% ipython --no-banner

In [1]: import numpy as np

In [2]: import numpy.linalg as la

In [3]: np.set_printoptions(precision=2, suppress=True, linewidth=100, floatmode="fixed")

In [4]: sv = 5 * 0.7 ** np.arange(11)

In [5]: rng = np.random.default_rng(9738)

In [6]: arr = rng.normal(size=(13, 11)) * rng.permutation(sv)

In [7]: arr.round(2) + 0
Out[7]: 
array([[ 0.00, -0.62,  0.03,  1.77, -0.37,  3.41,  0.11,  0.44, -2.81,  0.14,  0.24],
       [-0.10,  0.18,  0.31, -0.90, -0.22, -2.83,  2.20,  0.03,  3.00,  0.52,  0.22],
       [-0.26,  0.12, -0.13, -0.11, -0.47,  0.15,  3.84, -0.63, -3.57, -3.44, -0.30],
       [ 0.24,  0.60, -0.36,  1.18,  0.40,  0.83, -2.00, -0.03, -1.51,  0.32, -0.08],
       [ 0.15, -0.11,  0.36, -0.04, -0.91, -4.65, -3.94, -1.26,  1.33,  0.96, -0.05],
       [-0.43, -0.35,  0.05, -2.62,  0.31,  4.11,  6.59, -0.10, -1.43,  1.62, -0.03],
       [-0.31, -1.19, -0.15,  0.52, -0.15,  0.70,  6.62,  0.33, -0.34,  0.02, -0.18],
       [-0.33, -0.26, -0.12,  3.63, -0.01, -2.20, -0.51, -0.48, -1.74,  0.22, -0.07],
       [-0.07, -0.59,  0.09,  2.34, -0.47, -3.83,  6.49, -0.48,  1.49, -1.72, -0.04],
       [-0.19,  0.35, -0.16, -0.84,  0.15, -4.62,  5.85,  0.15, -3.41, -0.54,  0.15],
       [ 0.27, -1.16, -0.04,  1.13, -0.33, -2.65, -6.23, -0.41, -0.24,  3.90,  0.00],
       [ 0.06,  0.85,  0.43,  1.19, -0.23, -4.33, -6.31, -0.83, -1.69, -4.26, -0.12],
       [-0.17,  1.40, -0.25, -1.24, -0.12,  3.34,  4.31, -0.90, -1.56,  0.86,  0.12]])

In [8]: theta = np.radians(45)

In [9]: R = np.eye(11)

In [10]: R[6, 6] = R[0, 0] = np.cos(theta)

In [11]: R[6, 0], R[0, 6] = -np.sin(theta), np.sin(theta)

In [12]: R
Out[12]: 
array([[ 0.71,  0.00,  0.00,  0.00,  0.00,  0.00,  0.71,  0.00,  0.00,  0.00,  0.00],
       [ 0.00,  1.00,  0.00,  0.00,  0.00,  0.00,  0.00,  0.00,  0.00,  0.00,  0.00],
       [ 0.00,  0.00,  1.00,  0.00,  0.00,  0.00,  0.00,  0.00,  0.00,  0.00,  0.00],
       [ 0.00,  0.00,  0.00,  1.00,  0.00,  0.00,  0.00,  0.00,  0.00,  0.00,  0.00],
       [ 0.00,  0.00,  0.00,  0.00,  1.00,  0.00,  0.00,  0.00,  0.00,  0.00,  0.00],
       [ 0.00,  0.00,  0.00,  0.00,  0.00,  1.00,  0.00,  0.00,  0.00,  0.00,  0.00],
       [-0.71,  0.00,  0.00,  0.00,  0.00,  0.00,  0.71,  0.00,  0.00,  0.00,  0.00],
       [ 0.00,  0.00,  0.00,  0.00,  0.00,  0.00,  0.00,  1.00,  0.00,  0.00,  0.00],
       [ 0.00,  0.00,  0.00,  0.00,  0.00,  0.00,  0.00,  0.00,  1.00,  0.00,  0.00],
       [ 0.00,  0.00,  0.00,  0.00,  0.00,  0.00,  0.00,  0.00,  0.00,  1.00,  0.00],
       [ 0.00,  0.00,  0.00,  0.00,  0.00,  0.00,  0.00,  0.00,  0.00,  0.00,  1.00]])

In [13]: M2 = arr @ R.T

In [14]: np.abs(M2 - arr).max(axis=0)
Out[14]: array([4.79, 0.00, 0.00, 0.00, 0.00, 0.00, 1.85, 0.00, 0.00, 0.00, 0.00])

In [15]: np.round(la.det(R), 2), round(np.trace(R), 2)
Out[15]: (np.float64(1.0), np.float64(10.41))

In [16]: J = np.load("dump.npy")

In [17]: J
Out[17]: 
array([[ 1, -1,  1, -1, -1,  1, -1,  1],
       [ 1,  1,  1,  1, -1, -1, -1, -1],
       [ 1,  1,  1,  1,  1,  1,  1,  1],
       [ 1, -1,  1, -1,  1, -1,  1, -1],
       [ 1, -1, -1,  1,  1, -1, -1,  1],
       [ 1, -1, -1,  1, -1,  1,  1, -1],
       [ 1,  1, -1, -1,  1,  1, -1, -1],
       [ 1,  1, -1, -1, -1, -1,  1,  1]])

In [18]: M2 = J / la.norm(J, axis=1, keepdims=True)

In [19]: C2 = M2 @ M2.T

In [20]: np.degrees(np.arccos(np.clip(C2[7, 6], -1, 1)))
Out[20]: np.float64(90.0)

In [21]: (C2 - 2 * np.eye(8)).round(6).argmax(axis=1)
Out[21]: array([1, 0, 0, 0, 0, 0, 0, 0])

In [22]: np.argwhere(np.triu(np.abs(C2) > 0.95, 1))
Out[22]: array([], shape=(0, 2), dtype=int64)

In [23]: (np.abs(C2) > 0.9).astype(int)
Out[23]: 
array([[1, 0, 0, 0, 0, 0, 0, 0],
       [0, 1, 0, 0, 0, 0, 0, 0],
       [0, 0, 1, 0, 0, 0, 0, 0],
       [0, 0, 0, 1, 0, 0, 0, 0],
       [0, 0, 0, 0, 1, 0, 0, 0],
       [0, 0, 0, 0, 0, 1, 0, 0],
       [0, 0, 0, 0, 0, 0, 1, 0],
       [0, 0, 0, 0, 0, 0, 0, 1]])

In [24]: round(float(la.det(J)), 2)
Out[24]: 4096.0

In [25]: np.sort(np.abs(la.eigvals(J)))
Out[25]: array([2.83, 2.83, 2.83, 2.83, 2.83, 2.83, 2.83, 2.83])

In [26]: O, V = la.qr(J[:, :2])[0], la.qr(J[:, 2:])[0]

In [27]: sv = la.svd(O.T @ V, compute_uv=False)

In [28]: (sv > 0.9).sum()
Out[28]: np.int64(0)

In [29]: round(float(la.norm(O @ O.T - V @ V.T, 2)), 2)
Out[29]: 1.0

In [30]: sv.round(2) + 0
Out[30]: array([0.00, 0.00])

In [31]: C2 = J.T @ J

In [32]: la.svd(J, compute_uv=False) ** 2
Out[32]: array([8.00, 8.00, 8.00, 8.00, 8.00, 8.00, 8.00, 8.00])

In [33]: np.diag(C2)
Out[33]: array([8, 8, 8, 8, 8, 8, 8, 8])

In [34]: C2
Out[34]: 
array([[8, 0, 0, 0, 0, 0, 0, 0],
       [0, 8, 0, 0, 0, 0, 0, 0],
       [0, 0, 8, 0, 0, 0, 0, 0],
       [0, 0, 0, 8, 0, 0, 0, 0],
       [0, 0, 0, 0, 8, 0, 0, 0],
       [0, 0, 0, 0, 0, 8, 0, 0],
       [0, 0, 0, 0, 0, 0, 8, 0],
       [0, 0, 0, 0, 0, 0, 0, 8]])

In [35]: la.eigvalsh(C2)[::-1]
Out[35]: array([8.00, 8.00, 8.00, 8.00, 8.00, 8.00, 8.00, 8.00])

In [36]: la.matrix_rank(C2)
Out[36]: np.int64(8)

In [37]: np.allclose(C2, C2.T)
Out[37]: True

In [38]: M = np.loadtxt("case2.csv", delimiter=",")

In [39]: M
Out[39]: 
array([[  0.99,  -0.93,  -3.87,   1.11,  -3.28,   3.41,   0.34,   2.70,   6.29,  -7.84,  -0.08,
          2.39],
       [ -9.13,   5.42,   0.97,   6.44,  -2.90,   2.31,  -9.83,  -4.12,  -7.51,   7.08,   3.79,
          1.06],
       [  7.86,  -3.21,   2.93,  -2.91,   3.09,  -0.28,   7.50,   0.04,   4.34,   5.27,  -5.14,
          0.12],
       [  1.29,  -0.07,   2.05,  -0.44,   0.75,  -0.22,   0.18,  -3.04,   0.44,   6.75,  -3.00,
          0.22],
       [  1.07,   0.75,  -0.93,  -2.96,   3.89,  -2.51,   3.65,  -0.42,  -0.30,  -3.23,  -1.07,
         -2.79],
       [  8.06,  -3.93,   2.57,  -5.84,   4.96,  -0.10,  10.57,  -4.38,  11.45,   7.72,  -8.55,
          0.29],
       [ -2.72,   0.59,   0.83,   1.17,  -0.24,   0.11,  -2.49,   1.64,  -3.57,  -2.00,   3.22,
          0.15],
       [  2.93,   0.64,   1.41,  -0.52,   4.28,  -2.75,   1.10,  -1.93,  -4.48,   8.83,  -4.58,
         -1.94],
       [ -0.64,   2.64,  -0.17,   2.99,  -2.15,  -0.55,  -6.94,  -0.68,  -8.30,   2.68,  -0.42,
          0.15],
       [  0.50,  -5.19,  -2.59,  -1.82,  -1.82,   3.69,   6.94,   1.18,  12.14,  -5.71,   3.22,
          2.83],
       [  0.59,  -3.20,  -0.44,  -1.05,  -0.70,   0.90,   3.03,   3.38,   5.20,  -5.50,   2.22,
          1.47],
       [ -2.50,   1.21,  -3.58,   2.77,  -2.47,  -0.94,  -5.55,  -0.33,  -5.34,  -1.41,   4.04,
          0.86],
       [  1.46,   0.87,  -0.36,   1.97,  -1.72,   0.39,  -3.16,  -3.63,  -2.82,   7.42,  -1.83,
          1.34],
       [  3.68,  -3.78,  -0.28,   0.73,  -2.37,   1.21,  -2.10,   1.45,  -2.75,   1.97,   2.33,
          2.23],
       [ -4.54,   9.88,   5.15,   0.34,   4.87,  -5.56,  -7.59,  -2.96, -17.08,   4.35,  -3.94,
         -6.58],
       [ -3.92,   4.33,   3.27,  -0.18,   3.00,  -1.65,  -4.57,  -1.89,  -8.88,   1.99,   0.37,
         -3.35],
       [ -5.72,   3.29,   1.24,   2.71,  -3.58,  -1.44,  -8.75,   3.20, -12.54,  -5.31,   7.96,
          0.25],
       [  0.70,   2.92,  -2.60,   3.20,  -3.42,  -1.41,  -8.54,  -2.41,  -5.42,   5.32,  -3.01,
          1.19],
       [ -2.33,   1.73,  -0.44,   5.88,  -5.95,   4.88,  -2.52,  -1.65,   6.83,   2.49,  -1.60,
          5.00],
       [ -0.77,   2.48,   4.38,   2.48,   1.32,   0.32,  -2.11,  -5.27,  -4.08,  11.33,  -2.19,
          0.27],
       [  1.62,  -0.40,   1.48,  -0.98,   3.05,   1.73,   5.18,  -1.66,   3.04,   5.29,  -3.40,
         -1.43],
       [ -0.83,  -2.96,  -0.69,  -0.71,  -1.96,  -0.33,   1.76,   2.51,   1.92,  -6.20,   6.77,
          2.27],
       [ -0.82,   1.86,   3.08,   1.21,  -0.01,   0.75,  -0.73,  -0.68,  -2.20,   3.22,   0.96,
          0.29],
       [ -1.78,   0.94,   1.03,  -1.43,   2.54,  -0.48,   4.15,  -0.39,   2.34,  -3.99,   0.61,
         -1.80],
       [  1.11,  -2.46,  -1.01,   0.03,  -1.40,  -1.46,  -1.20,   3.77,  -1.94,  -3.85,   3.15,
          1.15],
       [  1.98,   0.06,  -5.01,  -5.31,   2.44,  -5.93,  -1.44,   0.59,  -4.14,  -7.97,  -2.53,
         -4.92],
       [  0.93,   0.46,   0.93,  -2.66,   4.44,   1.86,   8.00,  -1.80,   9.73,   0.33,  -6.26,
         -2.00],
       [  2.03,  -0.46,   0.46,  -1.49,   3.93,   0.26,   3.84,  -2.90,   3.43,   5.75,  -4.63,
         -1.55],
       [  2.29,   1.01,   2.55,  -4.39,   3.52,  -3.70,   0.96,   0.45,  -4.48,  -1.12,  -2.85,
         -3.37],
       [ -1.38,  -1.60,  -1.57,  -1.24,   0.70,   1.40,   0.76,   1.35,   1.15,  -2.89,   1.65,
         -1.60]])

In [40]: cen = M - M.mean(axis=0)

In [41]: V = la.svd(cen)[2][:9]

In [42]: M2 = cen - cen @ V.T @ V

In [43]: (cen @ V.T).std(axis=0)
Out[43]: array([9.22, 6.87, 5.05, 2.86, 2.43, 1.40, 0.90, 0.69, 0.53])
